% ipython --no-banner

In [1]: import numpy as np

In [2]: import numpy.linalg as la

In [3]: np.set_printoptions(precision=2, suppress=True, linewidth=140)

In [4]: rd = lambda a: np.round(a, 2) + 0

In [5]: O, _ = la.qr(np.array([[0.5, -0.7, -0.9], [-0.2, 0.2, -2.0], [0.0, 0.6, 0.2]]))

In [6]: A = 5 * O

In [7]: rd(A)
Out[7]: 
array([[-4.64, -0.23,  1.84],
       [ 1.86, -0.57,  4.61],
       [ 0.  ,  4.96,  0.61]])

In [8]: rd(np.abs(la.eigvals(A)).max())
Out[8]: np.float64(5.0)

In [9]: np.allclose(A @ A.T, A.T @ A)
Out[9]: True

In [10]: rd(np.sort(np.abs(la.eigvals(A))))
Out[10]: array([5., 5., 5.])

In [11]: rd((A + A.T) / 2)
Out[11]: 
array([[-4.64,  0.81,  0.92],
       [ 0.81, -0.57,  4.78],
       [ 0.92,  4.78,  0.61]])

In [12]: rd(A @ A)
Out[12]: 
array([[21.13, 10.33, -8.47],
       [-9.68, 22.76,  3.62],
       [ 9.21,  0.22, 23.24]])

In [13]: ang = np.radians(120)

In [14]: R = np.eye(3)

In [15]: R[0, 0] = R[1, 1] = np.cos(ang)

In [16]: R[0, 1], R[1, 0] = -np.sin(ang), np.sin(ang)

In [17]: rd(R)
Out[17]: 
array([[-0.5 , -0.87,  0.  ],
       [ 0.87, -0.5 ,  0.  ],
       [ 0.  ,  0.  ,  1.  ]])

In [18]: A2 = A @ R.T

In [19]: np.allclose(A @ A.T, A2 @ A2.T)
Out[19]: True

In [20]: rd(A2)
Out[20]: 
array([[ 2.52, -3.91,  1.84],
       [-0.43,  1.89,  4.61],
       [-4.3 , -2.48,  0.61]])

In [21]: arr = np.load("case0.npy")

In [22]: arr
Out[22]: 
array([[ 1, -2,  4],
       [ 1, -1,  1],
       [ 1,  0,  0],
       [ 1,  1,  1]])

In [23]: u = np.array([1, 2])

In [24]: np.convolve(arr[0], u)
Out[24]: array([1, 0, 0, 8])

In [25]: np.array([np.convolve(row, u, "same") for row in arr])
Out[25]: 
array([[ 1,  0,  0],
       [ 1,  1, -1],
       [ 1,  2,  0],
       [ 1,  3,  3]])
